$ python3 -q
>>> import numpy as np
>>> from numpy import linalg as LA
>>> np.set_printoptions(precision=2, suppress=True, linewidth=160, floatmode="fixed")
>>> r0 = np.array([0, -1])
>>> F = 3 * np.eye(2) + np.outer(r0, r0)
>>> F
array([[3.00, 0.00],
       [0.00, 4.00]])
>>> np.allclose(F @ F.T, F.T @ F)
True
>>> (F - F.T) / 2
array([[0.00, 0.00],
       [0.00, 0.00]])
>>> np.trace(F)
np.float64(7.0)
>>> F @ F
array([[ 9.00,  0.00],
       [ 0.00, 16.00]])
>>> np.sort(np.abs(LA.eigvals(F)))
array([3.00, 4.00])
>>> out = F / np.sqrt((F ** 2).mean(axis=1, keepdims=True))
>>> LA.matrix_rank(F - F.mean(axis=1, keepdims=True))
np.int64(1)
>>> LA.matrix_rank(out) == LA.matrix_rank(F)
np.True_
>>> Q, r_ = LA.qr(F)
>>> np.allclose(r_.T @ r_, F.T @ F)
True
>>> np.abs(np.diag(r_))
array([3.00, 4.00])
>>> np.trace(Q @ Q.T)
np.float64(2.0)
>>> Q.T @ Q
array([[1.00, 0.00],
       [0.00, 1.00]])
>>> Q @ r_
array([[3.00, 0.00],
       [0.00, 4.00]])
>>> abs(r_[0, 0]), round(LA.norm(F[:, 0]), 2)
(np.float64(3.0), np.float64(3.0))
>>> rng = np.random.default_rng(27)
>>> lab = rng.permutation(2)
>>> out = F[:, lab] * rng.choice([-1, 1], 2)
>>> out
array([[ 3.00, -0.00],
       [ 0.00, -4.00]])
>>> Uu, _, Vt = LA.svd(F.T @ out)
>>> Uu @ Vt
array([[ 1.00,  0.00],
       [ 0.00, -1.00]])
>>> LA.lstsq(F, out)[0]
array([[ 1.00,  0.00],
       [ 0.00, -1.00]])
>>> data = np.load("mat.npy")
>>> data
array([[ 1, -1,  1, -1,  1, -1,  1, -1],
       [ 1, -1, -1,  1, -1,  1,  1, -1],
       [ 1,  1,  1,  1,  1,  1,  1,  1]])
>>> theta = np.radians(45)
>>> r_ = np.eye(2)
>>> r_[1, 1] = r_[0, 0] = np.cos(theta)
>>> r_[1, 0], r_[0, 1] = -np.sin(theta), np.sin(theta)
>>> r_
array([[ 0.71,  0.71],
       [-0.71,  0.71]])
>>> out = F @ r_.T
>>> LA.svd(F, compute_uv=False), LA.svd(out, compute_uv=False)
(array([4.00, 3.00]), array([4.00, 3.00]))
>>> np.allclose(LA.norm(F, axis=1), LA.norm(out, axis=1))
True
>>> np.abs(out - F).max(axis=0)
array([2.83, 2.12])
>>> np.allclose(r_, r_.T)
False
>>> (r_ + r_.T) / 2
array([[0.71, 0.00],
       [0.00, 0.71]])
>>> np.round(np.abs(LA.eigvals(r_)).max(), 2)
np.float64(1.0)
>>> round(float(LA.det(r_)), 2)
1.0
>>> blk = np.stack([data, 3 * data, data[::-1]])
>>> blk.sum(axis=0)
array([[ 5, -3,  5, -3,  5, -3,  5, -3],
       [ 5, -5, -5,  5, -5,  5,  5, -5],
       [ 5,  3,  5,  3,  5,  3,  5,  3]])
>>> (blk @ data.T).shape
(3, 3, 3)
>>> LA.matrix_rank(blk)
array([3, 3, 3])
>>> blk.shape
(3, 3, 8)
>>> out = data / LA.norm(data, axis=1, keepdims=True)
>>> gram = out @ out.T
>>> (gram - 2 * np.eye(3)).round(6).argmax(axis=1)
array([1, 0, 0])
>>> gram[1].round(2) + 0
array([0.00, 1.00, 0.00])
>>> gram.round(2) + 0
array([[1.00, 0.00, 0.00],
       [0.00, 1.00, 0.00],
       [0.00, 0.00, 1.00]])
>>> np.argwhere(np.triu(np.abs(gram) > 0.95, 1))
array([], shape=(0, 2), dtype=int64)
>>> np.degrees(np.arccos(np.clip(gram[1, 0], -1, 1)))
np.float64(90.0)
>>> out = np.array([[4, 1, 3],
...     [0, 4, 5],
...     [5, 3, 4],
...     [3, 1, 5],
...     [3, 5, 3],
...     [0, 5, 4],
...     [3, 1, 4],
...     [1, 2, 1]])
>>> np.einsum("ik,kj->ij", data, out)
array([[11, -2, -1],
       [ 1, -6,  3],
       [19, 22, 29]])
>>> np.vstack([data, out.T]).shape
(6, 8)
>>> np.einsum("ij->j", data)
array([ 3, -1,  1,  1,  1,  1,  3, -1])
>>> E = np.tril(np.array([[1, 2], [1, 1]]), -1) + np.eye(2, dtype=int)
>>> E
array([[1, 0],
       [1, 1]])
>>> lab = rng.permutation(2)
>>> lab
array([1, 0])
>>> out = E[lab][:, lab]
>>> round(float(LA.det(out)), 2), round(float(LA.det(E[lab])), 2)
(1.0, -1.0)
>>> J = np.load("block7.npy")
>>> J
array([[ 1,  1, -1, -1, -1, -1,  1,  1],
       [ 1, -1,  1, -1,  1, -1,  1, -1],
       [ 1, -1, -1,  1,  1, -1, -1,  1]])
>>> x0 = np.array([1, 3, 5, 4, 1, 3, 2, 0])
>>> J * x0
array([[ 1,  3, -5, -4, -1, -3,  2,  0],
       [ 1, -3,  5, -4,  1, -3,  2,  0],
       [ 1, -3, -5,  4,  1, -3, -2,  0]])
>>> np.einsum("ij,j->i", J, x0)
array([-7, -1, -7])
>>> r0, r1 = J[2], J[1]
>>> r0 @ r0
np.int64(8)
>>> p = (r0 @ r1) / (r0 @ r0) * r0
>>> r1 - p
array([ 1.00, -1.00,  1.00, -1.00,  1.00, -1.00,  1.00, -1.00])
>>> (r1 - p) @ r0
np.float64(0.0)
>>> round(LA.norm(r0 + r1) ** 2 + LA.norm(r0 - r1) ** 2, 2)
np.float64(32.0)
>>> out = J / np.sqrt((J ** 2).mean(axis=1, keepdims=True))
>>> out[0]
array([ 1.00,  1.00, -1.00, -1.00, -1.00, -1.00,  1.00,  1.00])
>>> LA.norm(out, axis=1)
array([2.83, 2.83, 2.83])
>>> P = np.triu(np.array([[3, 2], [-1, 2]]), 1) + np.eye(2)
>>> out = P @ E @ LA.inv(P)
>>> LA.matrix_rank(out)
np.int64(2)
>>> np.trace(out), np.trace(E)
(np.float64(2.0), np.int64(2))
>>> out
array([[ 3.00, -4.00],
       [ 1.00, -1.00]])
>>> lab = rng.integers(0, 2, 5)
>>> W0 = np.triu((lab[:, None] == lab) & (rng.random((5, 5)) < 0.8), 1).astype(int)
>>> W0 += W0.T
>>> W0
array([[0, 0, 1, 0, 0],
       [0, 0, 0, 0, 1],
       [1, 0, 0, 0, 0],
       [0, 0, 0, 0, 1],
       [0, 1, 0, 1, 0]])
>>> Uu, s, Vt = LA.svd(W0)
>>> vecs = Vt[:(s > 1e-8).sum()]
>>> x0 = W0[3] + 5 * W0[1] + rng.integers(2) * np.eye(5)[0]
>>> x0
array([1.00, 0.00, 0.00, 0.00, 6.00])
>>> vecs.T @ vecs
array([[1.00, 0.00, 0.00, 0.00, 0.00],
       [0.00, 0.50, 0.00, 0.50, 0.00],
       [0.00, 0.00, 1.00, 0.00, 0.00],
       [0.00, 0.50, 0.00, 0.50, 0.00],
       [0.00, 0.00, 0.00, 0.00, 1.00]])
>>> round(float(LA.norm(x0 - vecs.T @ vecs @ x0)), 2)
0.0
>>> np.allclose(vecs.T @ vecs @ x0, x0)
True
>>> LA.matrix_rank(np.vstack([W0, x0]))
np.int64(4)
